$ ipython --no-banner

In [1]: import numpy as np

In [2]: import numpy.linalg as la

In [3]: np.set_printoptions(suppress=True, linewidth=200)

In [4]: E = np.minimum.outer(np.arange(1, 5), np.arange(1, 5)) * -1

In [5]: E
Out[5]: 
array([[-1, -1, -1, -1],
       [-1, -2, -2, -2],
       [-1, -2, -3, -3],
       [-1, -2, -3, -4]])

In [6]: w, evecs = la.eigh(E)

In [7]: vec = np.array([1, -2, -1, 2])

In [8]: np.round(la.eigvalsh(E[1:, 1:]), 2)
Out[8]: array([-7.89, -0.79, -0.32])

In [9]: evecs * np.maximum(w, 0) @ evecs.T
Out[9]: 
array([[0., 0., 0., 0.],
       [0., 0., 0., 0.],
       [0., 0., 0., 0.],
       [0., 0., 0., 0.]])

In [10]: np.round(evecs * np.abs(w) @ evecs.T, 2)
Out[10]: 
array([[1., 1., 1., 1.],
       [1., 2., 2., 2.],
       [1., 2., 3., 3.],
       [1., 2., 3., 4.]])

In [11]: vec @ E @ vec
Out[11]: np.int64(-6)

In [12]: w, evecs = la.eig(E)

In [13]: np.round(E @ evecs[:, 0] - w[0] * evecs[:, 0], 2) + 0
Out[13]: array([0., 0., 0., 0.])

In [14]: np.round(np.sort(la.eigvals(la.inv(E))), 2)
Out[14]: array([-3.53, -2.35, -1.  , -0.12])

In [15]: np.round(np.sort(la.eigvals(E.T)), 2)
Out[15]: array([-8.29, -1.  , -0.43, -0.28])

In [16]: w, evecs = la.eigh(E)

In [17]: np.round(la.svd(E, compute_uv=False), 2)
Out[17]: array([8.29, 1.  , 0.43, 0.28])

In [18]: np.unique(w.round(6) + 0, return_counts=True)[1]
Out[18]: array([1, 1, 1, 1])

In [19]: np.round(evecs.T @ E @ evecs, 2) + 0
Out[19]: 
array([[-8.29,  0.  ,  0.  ,  0.  ],
       [ 0.  , -1.  ,  0.  ,  0.  ],
       [ 0.  ,  0.  , -0.43,  0.  ],
       [ 0.  ,  0.  ,  0.  , -0.28]])

In [20]: np.round(evecs.T @ evecs, 2) + 0
Out[20]: 
array([[1., 0., 0., 0.],
       [0., 1., 0., 0.],
       [0., 0., 1., 0.],
       [0., 0., 0., 1.]])

In [21]: np.round(la.eigvalsh(E + -2 * np.eye(4)), 2)
Out[21]: array([-10.29,  -3.  ,  -2.43,  -2.28])

In [22]: w.sum(), np.trace(E)
Out[22]: (np.float64(-10.0), np.int64(-10))
